>>> import numpy as np
>>> np.set_printoptions(suppress=True, linewidth=160)
>>> A = -3 * np.eye(10) + np.eye(10, k=1)
>>> A
array([[-3.,  1.,  0.,  0.,  0.,  0.,  0.,  0.,  0.,  0.],
       [ 0., -3.,  1.,  0.,  0.,  0.,  0.,  0.,  0.,  0.],
       [ 0.,  0., -3.,  1.,  0.,  0.,  0.,  0.,  0.,  0.],
       [ 0.,  0.,  0., -3.,  1.,  0.,  0.,  0.,  0.,  0.],
       [ 0.,  0.,  0.,  0., -3.,  1.,  0.,  0.,  0.,  0.],
       [ 0.,  0.,  0.,  0.,  0., -3.,  1.,  0.,  0.,  0.],
       [ 0.,  0.,  0.,  0.,  0.,  0., -3.,  1.,  0.,  0.],
       [ 0.,  0.,  0.,  0.,  0.,  0.,  0., -3.,  1.,  0.],
       [ 0.,  0.,  0.,  0.,  0.,  0.,  0.,  0., -3.,  1.],
       [ 0.,  0.,  0.,  0.,  0.,  0.,  0.,  0.,  0., -3.]])
>>> x = np.array([-2, -3, 1, 3, 2, 0, 0, 0, 3, -2])
>>> h = np.maximum(A @ x, 0)
>>> np.maximum(A @ (3 * x), 0)
array([ 9., 30.,  0.,  0.,  0.,  0.,  0.,  9.,  0., 18.])
>>> h
array([ 3., 10.,  0.,  0.,  0.,  0.,  0.,  3.,  0.,  6.])
>>> data = np.diag(np.array([6, -6, 0, -5, 8, 2, 5, -1, 9, 1, 9, 8]))
>>> data
array([[ 6,  0,  0,  0,  0,  0,  0,  0,  0,  0,  0,  0],
       [ 0, -6,  0,  0,  0,  0,  0,  0,  0,  0,  0,  0],
       [ 0,  0,  0,  0,  0,  0,  0,  0,  0,  0,  0,  0],
       [ 0,  0,  0, -5,  0,  0,  0,  0,  0,  0,  0,  0],
       [ 0,  0,  0,  0,  8,  0,  0,  0,  0,  0,  0,  0],
       [ 0,  0,  0,  0,  0,  2,  0,  0,  0,  0,  0,  0],
       [ 0,  0,  0,  0,  0,  0,  5,  0,  0,  0,  0,  0],
       [ 0,  0,  0,  0,  0,  0,  0, -1,  0,  0,  0,  0],
       [ 0,  0,  0,  0,  0,  0,  0,  0,  9,  0,  0,  0],
       [ 0,  0,  0,  0,  0,  0,  0,  0,  0,  1,  0,  0],
       [ 0,  0,  0,  0,  0,  0,  0,  0,  0,  0,  9,  0],
       [ 0,  0,  0,  0,  0,  0,  0,  0,  0,  0,  0,  8]])
>>> rng = np.random.default_rng(225290)
>>> labels = rng.permutation(12)
>>> labels
array([ 4,  3,  0,  9,  6,  7, 10,  8,  1,  5, 11,  2])
>>> out = data[labels][:, labels]
>>> np.allclose(out, data)
False
>>> np.round(np.linalg.det(out), 2), np.round(np.linalg.det(data[labels]), 2)
(np.float64(0.0), np.float64(0.0))
>>> W0 = np.load("m.npy")
>>> W0
array([[4., 1., 0., 0., 0., 0.],
       [0., 4., 1., 0., 0., 0.],
       [0., 0., 4., 1., 0., 0.],
       [0., 0., 0., 4., 1., 0.],
       [0., 0., 0., 0., 4., 1.],
       [0., 0., 0., 0., 0., 4.]])
>>> round(float(np.linalg.det(W0)), 2)
4096.0
>>> r0 = np.array([-2, 1, 1, -1, -2, -1])
>>> out = W0 + np.outer(r0, np.eye(6)[5])
>>> out
array([[ 4.,  1.,  0.,  0.,  0., -2.],
       [ 0.,  4.,  1.,  0.,  0.,  1.],
       [ 0.,  0.,  4.,  1.,  0.,  1.],
       [ 0.,  0.,  0.,  4.,  1., -1.],
       [ 0.,  0.,  0.,  0.,  4., -1.],
       [ 0.,  0.,  0.,  0.,  0.,  3.]])
>>> round(float(np.linalg.det(out) / np.linalg.det(W0)), 2), round(float(1 + np.linalg.solve(W0, r0)[5]), 2)
(0.75, 0.75)
>>> G = out.T @ out
>>> np.linalg.matrix_rank(G)
np.int64(6)
>>> np.round(np.linalg.svd(out, compute_uv=False) ** 2, 2)
array([28.02, 23.73, 20.64, 13.51, 10.02,  5.08])
>>> np.trace(G), (out ** 2).sum()
(np.float64(101.0), np.float64(101.0))
>>> (out @ out.T).shape
(6, 6)
>>> X = np.loadtxt("block0.csv", delimiter=",")
>>> X
array([[ -0.01,  -1.14,  -6.11,  -4.88,  -0.05,  -3.61,   0.05],
       [  0.04,  -0.02,   0.02,  -0.06,   0.09,   0.01,  -0.08],
       [ -0.08,  -0.55,  -2.79,  -2.24,  -0.01,  -1.68,   0.04],
       [  0.02,   0.85,   4.04,   3.26,   0.03,   2.34,  -0.05],
       [  0.01,  -1.65,  -7.75,  -6.19,  -0.07,  -4.74,  -0.01],
       [  0.01,   2.04,  10.28,   8.28,  -0.06,   6.16,  -0.07],
       [  0.03,  -0.33,  -1.4 ,  -1.12,   0.  ,  -0.81,  -0.07],
       [  0.07,   1.08,   5.3 ,   4.18,   0.01,   3.11,  -0.04],
       [  0.02,   1.06,   4.93,   4.04,   0.1 ,   2.91,  -0.08],
       [  0.07,  -0.78,  -3.69,  -3.01,  -0.04,  -2.22,   0.02],
       [ -0.05,  -1.68,  -8.78,  -7.01,  -0.05,  -5.2 ,  -0.01],
       [ -0.02,   0.18,   0.81,   0.75,  -0.02,   0.51,  -0.07],
       [  0.01,   1.15,   5.7 ,   4.62,   0.03,   3.44,  -0.02],
       [  0.09,   0.68,   3.13,   2.52,  -0.1 ,   1.96,   0.  ],
       [ -0.03,   1.22,   5.78,   4.68,   0.06,   3.42,   0.05],
       [ -0.03,  -1.  ,  -4.77,  -3.85,  -0.02,  -2.91,   0.08],
       [ -0.1 ,   1.1 ,   5.71,   4.6 ,   0.01,   3.3 ,   0.01],
       [  0.  ,  -0.07,  -0.34,  -0.32,  -0.07,  -0.15,   0.04],
       [  0.01,   0.22,   1.09,   0.87,   0.05,   0.68,   0.  ],
       [  0.02,  -2.11, -10.56,  -8.43,  -0.02,  -6.32,  -0.01],
       [  0.07,  -0.49,  -2.88,  -2.16,  -0.05,  -1.72,  -0.02],
       [  0.07,   0.67,   3.07,   2.34,  -0.05,   1.84,  -0.02],
       [  0.07,  -1.48,  -7.44,  -6.03,   0.06,  -4.6 ,   0.01],
       [  0.  ,  -0.99,  -4.78,  -3.86,   0.02,  -2.79,   0.05],
       [ -0.07,  -0.53,  -2.46,  -2.  ,   0.  ,  -1.41,   0.  ],
       [  0.03,  -1.84,  -9.57,  -7.68,  -0.06,  -5.71,  -0.06],
       [  0.03,   0.32,   1.75,   1.35,  -0.04,   1.12,   0.02],
       [  0.  ,   0.48,   2.09,   1.66,   0.06,   1.28,   0.01],
       [ -0.01,  -1.07,  -5.77,  -4.67,  -0.08,  -3.53,   0.04],
       [  0.04,   1.23,   5.62,   4.5 ,  -0.06,   3.33,  -0.04],
       [  0.05,  -0.54,  -2.44,  -2.03,  -0.01,  -1.46,  -0.02],
       [ -0.02,   0.64,   3.21,   2.56,  -0.02,   1.91,  -0.05],
       [  0.04,  -0.41,  -2.06,  -1.7 ,  -0.01,  -1.3 ,   0.  ],
       [  0.02,  -0.83,  -4.22,  -3.35,   0.05,  -2.55,  -0.06],
       [ -0.07,   1.83,   8.96,   7.19,   0.  ,   5.48,   0.1 ],
       [  0.06,   0.  ,  -0.03,  -0.02,   0.01,   0.01,  -0.01],
       [  0.07,  -0.77,  -3.91,  -3.23,   0.02,  -2.31,   0.  ],
       [ -0.11,  -0.76,  -3.41,  -2.72,  -0.04,  -2.  ,  -0.07],
       [ -0.06,   0.24,   1.34,   1.04,   0.02,   0.79,   0.05]])
>>> round(float(np.linalg.norm(X, 2) / np.linalg.norm(X)), 2)
1.0
>>> [round(float(x), 2) for x in np.linalg.svd(X, compute_uv=False)[:3]]
[45.89, 0.37, 0.36]
>>> np.linalg.cond(X) > 100
np.True_
>>> np.linalg.matrix_rank(X, rtol=0.1)
np.int64(1)
>>> np.round(np.abs(np.linalg.svd(X)[2][-1]), 2)
array([0.52, 0.31, 0.4 , 0.5 , 0.08, 0.09, 0.46])
>>> M = np.loadtxt("x.csv", delimiter=",")
>>> M
array([[-3.54, -0.33,  3.07,  4.42, -1.33, -1.04, -1.2 ],
       [-4.47, -7.62, -7.25, -0.71, -4.22, -0.85,  0.16],
       [-5.75,  3.29,  2.7 , -2.36, -2.81, -4.3 ,  2.45],
       [-9.2 ,  2.54, -0.28,  0.86, -2.69, -1.66, -0.95],
       [ 4.6 ,  4.04,  7.27,  1.8 , -1.11,  6.41,  0.  ],
       [-1.19, -2.71, -4.08,  1.38,  0.27,  1.22,  0.58],
       [ 1.11,  5.28,  6.36,  2.38,  2.86,  1.68, -1.78],
       [ 3.03, -1.58,  4.34, -5.05,  1.77,  1.38,  3.54],
       [-2.33, -3.18, -4.86, -0.46, -2.34,  3.35, -2.7 ]])
>>> x = np.array([0, 2, 1, 1, -2, 1, 0, 1, -2, 0])
>>> y = A @ x
>>> y
array([ 2., -5., -2., -5.,  7., -3.,  1., -5.,  6.,  0.])
>>> np.round(np.linalg.solve(A, y), 2)
array([-0.,  2.,  1.,  1., -2.,  1., -0.,  1., -2., -0.])
>>> np.round(data @ np.linalg.pinv(data) @ data, 2)
array([[ 6.,  0.,  0.,  0.,  0.,  0.,  0.,  0.,  0.,  0.,  0.,  0.],
       [ 0., -6.,  0.,  0.,  0.,  0.,  0.,  0.,  0.,  0.,  0.,  0.],
       [ 0.,  0.,  0.,  0.,  0.,  0.,  0.,  0.,  0.,  0.,  0.,  0.],
       [ 0.,  0.,  0., -5.,  0.,  0.,  0.,  0.,  0.,  0.,  0.,  0.],
       [ 0.,  0.,  0.,  0.,  8.,  0.,  0.,  0.,  0.,  0.,  0.,  0.],
       [ 0.,  0.,  0.,  0.,  0.,  2.,  0.,  0.,  0.,  0.,  0.,  0.],
       [ 0.,  0.,  0.,  0.,  0.,  0.,  5.,  0.,  0.,  0.,  0.,  0.],
       [ 0.,  0.,  0.,  0.,  0.,  0.,  0., -1.,  0.,  0.,  0.,  0.],
       [ 0.,  0.,  0.,  0.,  0.,  0.,  0.,  0.,  9.,  0.,  0.,  0.],
       [ 0.,  0.,  0.,  0.,  0.,  0.,  0.,  0.,  0.,  1.,  0.,  0.],
       [ 0.,  0.,  0.,  0.,  0.,  0.,  0.,  0.,  0.,  0.,  9.,  0.],
       [ 0.,  0.,  0.,  0.,  0.,  0.,  0.,  0.,  0.,  0.,  0.,  8.]])
>>> np.abs(np.diag(np.linalg.qr(data)[1])) > 1e-9
array([ True,  True, False,  True,  True,  True,  True,  True,  True,  True,  True,  True])
>>> P = M @ np.linalg.solve(M.T @ M, M.T)
>>> np.round(np.linalg.eigvalsh(P), 2) + 0
array([0., 0., 1., 1., 1., 1., 1., 1., 1.])
>>> np.round(np.diag(P), 2)
array([0.86, 0.6 , 0.7 , 0.7 , 0.99, 0.89, 0.54, 0.99, 0.74])
>>> np.allclose(P @ P, P)
True
>>> x = np.array([0, -3, 2, -1, -1, 0, 1])
>>> h = np.maximum(M @ x, 0)
>>> np.round(np.maximum(M @ (3 * x), 0), 2)
array([ 8.52, 40.35,  9.45,  0.  ,  5.19,  0.  ,  0.  , 60.72,  0.  ])
>>> np.round(np.maximum(M @ x, 0) - np.maximum(-M @ x, 0), 2)
array([  2.84,  13.45,   3.15,  -7.3 ,   1.73,  -1.1 , -10.14,  20.24,  -0.08])
>>> np.round(M.T @ h, 2)
array([ -19.  , -118.05,   20.13, -103.53,  -35.48,   11.09,   78.11])
>>> M * (h > 1e-9)[:, None]
array([[-3.54, -0.33,  3.07,  4.42, -1.33, -1.04, -1.2 ],
       [-4.47, -7.62, -7.25, -0.71, -4.22, -0.85,  0.16],
       [-5.75,  3.29,  2.7 , -2.36, -2.81, -4.3 ,  2.45],
       [-0.  ,  0.  , -0.  ,  0.  , -0.  , -0.  , -0.  ],
       [ 4.6 ,  4.04,  7.27,  1.8 , -1.11,  6.41,  0.  ],
       [-0.  , -0.  , -0.  ,  0.  ,  0.  ,  0.  ,  0.  ],
       [ 0.  ,  0.  ,  0.  ,  0.  ,  0.  ,  0.  , -0.  ],
       [ 3.03, -1.58,  4.34, -5.05,  1.77,  1.38,  3.54],
       [-0.  , -0.  , -0.  , -0.  , -0.  ,  0.  , -0.  ]])
